>>> import numpy as np
>>> import numpy.linalg as la
>>> np.set_printoptions(precision=2, suppress=True, linewidth=160, sign=" ")
>>> F = np.load("dump.npy")
>>> F
array([[ 2,  0],
       [ 2, -5]])
>>> # triangular, det is the product of the diagonal
>>> vec = np.array([-1, 0])
>>> y = F @ vec
>>> y
array([-2, -2])
>>> la.solve(F, y + F[:, 0])
array([ 0., -0.])
>>> la.solve(F, y)
array([-1., -0.])
>>> F @ F
array([[ 4,  0],
       [-6, 25]])
>>> la.matrix_rank(F - F[0, 0] * np.eye(2))
np.int64(1)
>>> np.prod(np.diag(F)), round(float(la.det(F)), 2)
(np.int64(-10), -10.0)
>>> A2 = F[0, 0] * F[1:] - np.outer(F[1:, 0], F[0])
>>> A2
array([[  0, -10]])
>>> np.flatnonzero(~A2.round(6).any(axis=1))
array([], dtype=int64)
>>> F[:, 0] / F[0, 0]
array([ 1.,  1.])
>>> W0 = np.load("test8.npy")
>>> W0
array([[-2,  3,  2, -3],
       [-3, -2,  3,  2],
       [ 2, -3, -2,  3],
       [ 3,  2, -3, -2]])
>>> # rows and columns are dependent
>>> left, sig, VT = la.svd(W0)
>>> V = VT[:(sig > 1e-8).sum()]
>>> rng = np.random.default_rng(942)
>>> vec = W0[0] + -2 * W0[2] + rng.integers(2) * np.eye(4)[3]
>>> vec
array([-6.,  9.,  6., -8.])
>>> round(la.norm(vec - V.T @ V @ vec), 2)
np.float64(0.71)
>>> la.matrix_rank(np.vstack([W0, vec]))
np.int64(3)
>>> np.allclose(V.T @ V @ vec, vec)
False
>>> w1 = np.array([[2, -1, -1], [-2, 2, 0], [-1, 2, -3], [1, -1, 3]])
>>> coef = np.array([3, -1, 2])
>>> act = np.maximum(W0 @ w1 + coef, 0)
>>> (act > 0).mean(axis=0)
array([ 0.5 ,  0.5 ,  0.75])
>>> (act > 0).astype(int)
array([[ 0,  1,  0],
       [ 0,  1,  1],
       [ 1,  0,  1],
       [ 1,  0,  1]])
>>> act
array([[  0,  14,   0],
       [  0,   2,   2],
       [ 18,   0,  15],
       [  6,   0,   2]])
>>> Z = np.array([[-1, -1, 4], [-4, 0, 4], [4, 3, -5]])
>>> w1 @ Z
array([[ -2,  -5,   9],
       [ -6,   2,   0],
       [-19,  -8,  19],
       [ 15,   8, -15]])
>>> act @ Z
array([[-56,   0,  56],
       [  0,   6,  -2],
       [ 42,  27,  -3],
       [  2,   0,  14]])
>>> (act @ Z).round(6).argmax(axis=1)
array([ 2,  1,  0,  2])
>>> A2 = F / la.norm(F, axis=1, keepdims=True)
>>> cov = A2 @ A2.T
>>> (np.abs(cov) > 0.9).astype(int)
array([[ 1,  0],
       [ 0,  1]])
>>> cov[0]
array([ 1.  ,  0.37])
>>> (cov - 2 * np.eye(2)).round(6).argmax(axis=1)
array([ 1,  0])
>>> la.norm(A2, axis=1)
array([ 1.,  1.])
>>> left, sig, VT = la.svd(W0)
>>> np.argmax(sig[:-1] / (sig[1:] + 1e-6)) + 1
np.int64(2)
>>> A2 = left[:, :2] @ np.diag(sig[:2]) @ VT[:2]
>>> round(float(la.norm(W0 - A2, 2)), 2), round(sig[2], 2)
(0.0, np.float64(0.0))
>>> round(float(la.norm(W0 - A2) / la.norm(W0)), 2)
0.0
>>> np.round(np.abs(W0 - A2).max(), 2)
np.float64(0.0)
>>> data = np.load("mat.npy")
>>> data
array([[-18.18,   8.2 ,  -1.48],
       [ -3.66,  -3.55, -19.34],
       [ -5.74, -17.11,  -8.62],
       [ -1.02, -18.63,   7.21],
       [-17.23,   8.99,   4.73],
       [  6.49,  17.5 ,  -7.2 ],
       [ -1.14, -13.15, -15.03],
       [ 14.08,  -0.79, -14.18],
       [-17.6 ,   2.57,   9.15],
       [ 12.36,   6.51,  14.32],
       [ 12.12, -15.27,   4.48],
       [-19.02,  -4.72,   4.01],
       [ -0.28,   2.23,  19.87],
       [ -1.84,   8.62,  17.95],
       [ -2.36, -19.63,   2.99],
       [-15.59,   8.13,  -9.54],
       [  6.97,  -3.12,  18.48],
       [ -5.85, -16.49,  -9.69],
       [ -3.74,  -0.93, -19.63],
       [ -2.43, -19.61,   3.11],
       [-10.83,   1.72,  16.73],
       [-19.96,  -0.82,   1.  ],
       [ 17.82,   4.88,  -7.66],
       [-14.79,  -7.67,  11.06],
       [ -5.52,  -1.17, -19.19],
       [  8.54, -14.87, -10.29]])
>>> f = np.array([2, -1, -1])
>>> np.convolve(data[13], f)
array([ -3.68,  19.08,  29.12, -26.57, -17.95])
>>> np.correlate(data[13], data[4], "full")
array([  -8.7 ,   24.23,  194.1 ,   12.85, -309.28])
>>> feats = np.array([[0.02, 0.03, -2.01],
...     [0.0, -0.01, -2.03],
...     [-0.03, -0.02, -2.01],
...     [0.03, 0.02, -2.0],
...     [0.0, -0.01, -2.01],
...     [0.05, 0.03, -1.99],
...     [-0.03, 0.05, -1.99],
...     [1.01, 1.02, -1.02],
...     [0.98, 1.0, -0.98],
...     [0.99, 1.03, -1.0],
...     [0.99, 1.01, -1.0],
...     [1.02, 1.01, -1.02],
...     [1.02, 0.98, -1.05],
...     [0.98, 1.0, -1.02]])
>>> Z = feats[[3, 8]].astype(float)
>>> for _ in range(5):
...     labels = la.norm(feats[:, None] - Z, axis=-1).argmin(axis=1)
...     Z = np.array([feats[labels == j].mean(axis=0) for j in range(2)])
... 
>>> labels
array([ 0,  0,  0,  0,  0,  0,  0,  1,  1,  1,  1,  1,  1,  1])
>>> np.abs(Z[1] - Z[0]).argmax()
np.int64(1)
>>> Z[1] - Z[0]
array([ 0.99,  0.99,  0.99])
>>> Z
array([[ 0.01,  0.01, -2.01],
       [ 1.  ,  1.01, -1.01]])
>>> E = np.load("run17.npy")
>>> E
array([[ 0.96,  0.93, -2.69],
       [-2.68,  1.25, -0.52],
       [-0.96, -2.56, -1.23]])
>>> A2 = E / la.norm(E, axis=1, keepdims=True)
>>> cov = A2 @ A2.T
>>> np.argwhere(np.triu(np.abs(cov) > 0.95, 1))
array([], shape=(0, 2), dtype=int64)
>>> cov[0].round(2) + 0
array([ 1.,  0.,  0.])
